% python3 -q
>>> import numpy as np
>>> np.set_printoptions(suppress=True, linewidth=100)
>>> tidy = lambda a: np.round(a, 1) + 0
>>> W0 = np.load("arr.npy")
>>> W0
array([[20, 20,  6,  6,  6, 17, 21,  8, 13, 16, 14, 13],
       [ 0,  0, 10,  6,  0,  0,  0,  4,  5,  0,  0,  0],
       [ 8,  8,  8,  6,  2,  5,  3,  6,  9,  8,  6,  3],
       [16, 14,  6, 14,  0, 13,  3,  0,  7, 24, 12,  0],
       [20, 20,  7,  8,  4, 17, 18,  7, 13, 18, 14, 10],
       [14, 14,  5,  2,  8, 11, 18,  9, 11,  8, 10, 14],
       [ 0,  0,  0,  0,  0,  0,  0,  1,  0,  0,  0,  0],
       [ 0,  2,  9,  0, 14,  0,  6, 13, 11,  0,  0, 14],
       [ 0,  0,  0,  0,  0,  0,  0,  0,  0,  0,  0,  0],
       [ 0,  0,  2,  1,  0,  0,  0,  0,  0,  0,  0,  0],
       [16, 17,  7,  2, 11, 13, 21, 11, 14,  8, 11, 17],
       [ 0,  0,  0,  0,  0,  0,  0,  1,  0,  0,  0,  0],
       [ 0,  0,  0,  1,  0,  0,  0,  0,  0,  0,  0,  0],
       [ 0,  0,  0,  0,  0,  0,  0,  0,  0,  0,  0,  0],
       [ 4,  0,  0,  0,  0,  1,  6,  0,  0,  6,  5,  2],
       [27, 29, 14, 15,  4, 24, 18,  8, 20, 27, 18,  8],
       [11, 11, 10, 11,  0,  8,  0,  4, 10, 15,  8,  0],
       [ 6,  5,  0,  0, 11,  3, 18, 10,  6,  0,  5, 18],
       [13, 11,  6, 13,  0, 10,  0,  0,  6, 21, 10,  0],
       [13,  8,  0,  7,  0, 10,  9,  0,  0, 19, 11,  0],
       [19, 20,  8,  5,  9, 16, 21, 10, 15, 13, 13, 15],
       [ 0,  0,  0,  0,  0,  0,  0,  0,  0,  0,  0,  0],
       [33, 38, 20, 15, 13, 30, 27, 14, 29, 27, 21, 17],
       [24, 26, 11,  8, 10, 21, 24, 11, 19, 18, 16, 16],
       [14, 14,  4,  0, 10, 11, 21, 10, 11,  6, 10, 17]])
>>> vec = np.array([-6, 0, 5, 5, -3, -9, -7, -6, -2, 7, -8, -9])
>>> W0 @ np.ones(12)
array([160.,  25.,  72., 109., 156., 124.,   1.,  69.,   0.,   3., 148.,   1.,   1.,   0.,  24.,
       212.,  88.,  82.,  90.,  77., 164.,   0., 284., 204., 128.])
